$ python3 -q
>>> import numpy as np
>>> from numpy import linalg as LA
>>> np.set_printoptions(precision=4, suppress=True, linewidth=120, legacy="1.25")
>>> data = np.array([[-0.6, -1.1, 0.5, 1.5, 1.8, 0.1, 0.0, 0.5],
...     [0.6, -0.1, -0.1, -1.4, -0.1, 0.9, 0.1, 1.7],
...     [-0.1, 0.4, -0.6, 0.3, -0.2, -0.6, -0.6, 1.2],
...     [-0.8, 1.5, 2.8, -0.4, 0.5, -0.7, -2.2, 0.0],
...     [0.0, 0.5, -1.6, -0.2, 0.0, -0.9, -1.0, 1.3],
...     [0.7, 0.2, 0.8, 0.8, 2.2, -1.5, 0.3, 0.8],
...     [0.8, 0.8, 0.3, -1.3, -0.6, 0.9, -0.9, -0.5],
...     [-0.9, -0.2, -1.5, 0.5, 0.5, 0.6, -0.4, -0.5]])
>>> C2 = data.T @ data
>>> np.allclose(C2, C2.T)
True
>>> np.trace(C2), (data ** 2).sum()
(58.56, 58.56)
>>> (data @ data.T).shape
(8, 8)
>>> Q, r_ = LA.qr(data)
>>> np.allclose(r_.T @ r_, data.T @ data)
True
>>> round(abs(r_[0, 0]), 4), round(LA.norm(data[:, 0]), 4)
(1.8193, 1.8193)
>>> np.round(Q.T @ Q, 4) + 0
array([[1., 0., 0., 0., 0., 0., 0., 0.],
       [0., 1., 0., 0., 0., 0., 0., 0.],
       [0., 0., 1., 0., 0., 0., 0., 0.],
       [0., 0., 0., 1., 0., 0., 0., 0.],
       [0., 0., 0., 0., 1., 0., 0., 0.],
       [0., 0., 0., 0., 0., 1., 0., 0.],
       [0., 0., 0., 0., 0., 0., 1., 0.],
       [0., 0., 0., 0., 0., 0., 0., 1.]])
>>> np.abs(np.diag(r_))
array([1.8193, 2.1375, 3.3892, 1.8641, 1.8561, 1.1438, 0.9157, 1.3357])
>>> np.round(LA.norm(data[6] - data[2]), 4)
3.1193
>>> LA.norm(data, axis=1).argmax()
3
>>> round(float(LA.norm(data, "nuc")), 4)
18.3439
>>> np.round(LA.norm(data, 2), 4)
4.3969
>>> LA.norm(data, axis=0)
array([1.8193, 2.1448, 3.7417, 2.6608, 2.9983, 2.429 , 2.6963, 2.7221])
>>> J = np.loadtxt("a.csv", delimiter=",")
>>> J
array([[  3.4301, -17.9139,   7.3107, -36.5451],
       [ 22.7903,   3.3021,  27.3923, -18.0919],
       [ 45.7377,   8.4766,  -3.3365, -28.6259],
       [-14.9148, -17.1334,  11.38  , -29.8133],
       [-12.6072,  11.9318,  -4.5446,   8.4944],
       [  4.6488, -26.6913, -15.1678,  -1.7725],
       [-16.1064,  46.0873,  57.381 ,  22.9012],
       [-11.9473,  21.5569, -16.2026,  -3.3949],
       [  4.8884, -18.7743,   1.8111,  -2.335 ],
       [  9.0649,   3.3046, -25.5893,   2.3579],
       [-40.948 ,  11.8679, -21.082 ,  -0.967 ],
       [ -1.517 , -14.8724, -11.379 , -26.2929],
       [ 13.4319, -23.4613,  -1.3027,  17.2286],
       [ 17.2186,  26.0986, -13.2592,  -6.2815],
       [ -3.0274,  -7.8812,   2.7974,  56.1219],
       [ -8.5048,  -2.2726, -16.6158, -12.4847],
       [ 41.1481, -20.5427, -33.207 ,  24.1368],
       [  7.0183,  35.805 ,  35.2155,  12.7917],
       [ 18.1996,  16.0739,   4.5772,  -2.1021],
       [ 10.8213,   2.1332, -18.4428, -10.0431],
       [-15.1338, -27.8116,  -0.8356, -12.896 ],
       [ -0.0303,   5.2971,  12.8659,   5.2624],
       [ 20.7502, -15.2379, -32.382 , -15.1005],
       [ 28.114 ,   1.8068, -13.4143,  24.713 ],
       [  7.007 ,   2.6802,  -0.8766, -15.5055],
       [ 11.9261,  29.9035,  24.0481, -21.6208],
       [ 10.3361,  36.9792,  11.805 ,   2.0475],
       [  8.6286, -10.7652, -13.3794,  -5.8475],
       [  4.0053,  17.1288,   5.1053, -19.4007],
       [  9.7184,   1.8778,   1.8198,   6.4363],
       [ 16.6356, -13.196 ,   4.8046,  20.1048],
       [ -3.4332,   5.8053,   0.5499,   3.7606],
       [ 21.958 ,  -1.0656, -18.2303, -24.3263]])
>>> Q, r_ = LA.qr(J)
>>> Q @ r_
array([[  3.4301, -17.9139,   7.3107, -36.5451],
       [ 22.7903,   3.3021,  27.3923, -18.0919],
       [ 45.7377,   8.4766,  -3.3365, -28.6259],
       [-14.9148, -17.1334,  11.38  , -29.8133],
       [-12.6072,  11.9318,  -4.5446,   8.4944],
       [  4.6488, -26.6913, -15.1678,  -1.7725],
       [-16.1064,  46.0873,  57.381 ,  22.9012],
       [-11.9473,  21.5569, -16.2026,  -3.3949],
       [  4.8884, -18.7743,   1.8111,  -2.335 ],
       [  9.0649,   3.3046, -25.5893,   2.3579],
       [-40.948 ,  11.8679, -21.082 ,  -0.967 ],
       [ -1.517 , -14.8724, -11.379 , -26.2929],
       [ 13.4319, -23.4613,  -1.3027,  17.2286],
       [ 17.2186,  26.0986, -13.2592,  -6.2815],
       [ -3.0274,  -7.8812,   2.7974,  56.1219],
       [ -8.5048,  -2.2726, -16.6158, -12.4847],
       [ 41.1481, -20.5427, -33.207 ,  24.1368],
       [  7.0183,  35.805 ,  35.2155,  12.7917],
       [ 18.1996,  16.0739,   4.5772,  -2.1021],
       [ 10.8213,   2.1332, -18.4428, -10.0431],
       [-15.1338, -27.8116,  -0.8356, -12.896 ],
       [ -0.0303,   5.2971,  12.8659,   5.2624],
       [ 20.7502, -15.2379, -32.382 , -15.1005],
       [ 28.114 ,   1.8068, -13.4143,  24.713 ],
       [  7.007 ,   2.6802,  -0.8766, -15.5055],
       [ 11.9261,  29.9035,  24.0481, -21.6208],
       [ 10.3361,  36.9792,  11.805 ,   2.0475],
       [  8.6286, -10.7652, -13.3794,  -5.8475],
       [  4.0053,  17.1288,   5.1053, -19.4007],
       [  9.7184,   1.8778,   1.8198,   6.4363],
       [ 16.6356, -13.196 ,   4.8046,  20.1048],
       [ -3.4332,   5.8053,   0.5499,   3.7606],
       [ 21.958 ,  -1.0656, -18.2303, -24.3263]])
>>> Q.shape, r_.shape
((33, 4), (4, 4))
>>> r_
array([[-103.2778,    5.8036,   20.7362,    7.8239],
       [   0.    , -109.6627,  -51.5012,   -8.0133],
       [   0.    ,    0.    ,   93.5016,    6.0705],
       [   0.    ,    0.    ,    0.    ,  110.5607]])
>>> rng = np.random.default_rng(4807)
>>> idx = rng.permutation(4)
>>> idx
array([3, 2, 1, 0])
>>> M2 = r_[idx][:, idx]
>>> M2
array([[ 110.5607,    0.    ,    0.    ,    0.    ],
       [   6.0705,   93.5016,    0.    ,    0.    ],
       [  -8.0133,  -51.5012, -109.6627,    0.    ],
       [   7.8239,   20.7362,    5.8036, -103.2778]])
>>> Xc = J - J.mean(axis=0)
>>> U, sig, Vt = LA.svd(Xc, full_matrices=False)
>>> np.searchsorted(np.cumsum(sig ** 2) / (sig ** 2).sum(), 0.9) + 1
4
>>> LA.matrix_rank(Xc)
4
>>> sig ** 2 / (sig ** 2).sum()
array([0.4104, 0.2613, 0.1987, 0.1296])
>>> np.abs(Vt[0]).argmax()
2
>>> np.round((sig ** 2).sum() ** 2 / (sig ** 4).sum(), 4)
3.413
>>> sig
array([136.1311, 108.6215,  94.713 ,  76.4918])
>>> M = np.load("data.npy")
>>> M
array([[ 0.,  0., -1.,  1.],
       [-2.,  1., -2.,  2.],
       [-2.,  0., -1.,  2.],
       [-4.,  0., -4.,  5.]])
>>> r0 = np.array([2, 2, 3, 2])
>>> M2 = M + np.outer(r0, np.eye(4)[0])
>>> M2
array([[ 2.,  0., -1.,  1.],
       [ 0.,  1., -2.,  2.],
       [ 1.,  0., -1.,  2.],
       [-2.,  0., -4.,  5.]])
>>> A = np.load("x.npy")
>>> A
array([[ 0,  0,  3,  0],
       [ 3,  0,  0,  0],
       [ 0,  3,  0,  0],
       [ 0,  0,  0, -1]])
>>> M2 = data + rng.integers(-2, 3, (8, 6)) @ rng.integers(-2, 3, (6, 8))
>>> M2
array([[  1.4,  -2.1,   4.5,   1.5,   2.8,  -2.9,  -8. ,  -1.5],
       [  3.6,   0.9,   5.9,  -3.4,   0.9,   1.9,  -3.9,  -2.3],
       [ -1.1,   0.4,   1.4,  -1.7,  -0.2,   1.4,  -0.6,   0.2],
       [ -2.8,  -0.5,  -4.2,   3.6,  -0.5,   1.3,  -2.2,  -3. ],
       [ -1. ,   3.5,   0.4,   3.8,   0. ,   0.1,   1. ,   4.3],
       [  4.7,   0.2,   8.8,  -1.2,   6.2,   2.5,  -5.7,  -5.2],
       [  0.8,  -2.2,   5.3,  -0.3,   1.4,   5.9, -13.9, -11.5],
       [ -8.9,  -0.2,  -1.5,   2.5,  -3.5,   4.6,  -2.4,  -2.5]])
>>> M2 - data
array([[  2.,  -1.,   4.,   0.,   1.,  -3.,  -8.,  -2.],
       [  3.,   1.,   6.,  -2.,   1.,   1.,  -4.,  -4.],
       [ -1.,   0.,   2.,  -2.,   0.,   2.,   0.,  -1.],
       [ -2.,  -2.,  -7.,   4.,  -1.,   2.,   0.,  -3.],
       [ -1.,   3.,   2.,   4.,   0.,   1.,   2.,   3.],
       [  4.,   0.,   8.,  -2.,   4.,   4.,  -6.,  -6.],
       [  0.,  -3.,   5.,   1.,   2.,   5., -13., -11.],
       [ -8.,   0.,   0.,   2.,  -4.,   4.,  -2.,  -2.]])
>>> np.round(LA.svd(M2 - data, compute_uv=False), 4) + 0
array([25.1702, 13.9666,  8.6307,  6.5381,  5.3666,  1.8336,  0.    ,  0.    ])
>>> np.abs(M2 - data).sum(axis=1)
array([21., 22.,  8., 21., 16., 34., 40., 22.])
>>> r0 = np.array([0, 0, -1, -1])
>>> M2 = A + np.outer(r0, np.eye(4)[0])
>>> M2
array([[ 0.,  0.,  3.,  0.],
       [ 3.,  0.,  0.,  0.],
       [-1.,  3.,  0.,  0.],
       [-1.,  0.,  0., -1.]])
>>> LA.matrix_rank(LA.inv(M2) - LA.inv(A), tol=1e-8)
1
>>> np.round(LA.det(M2) / LA.det(A), 4), round(float(1 + LA.solve(A, r0)[0]), 4)
(1.0, 1.0)
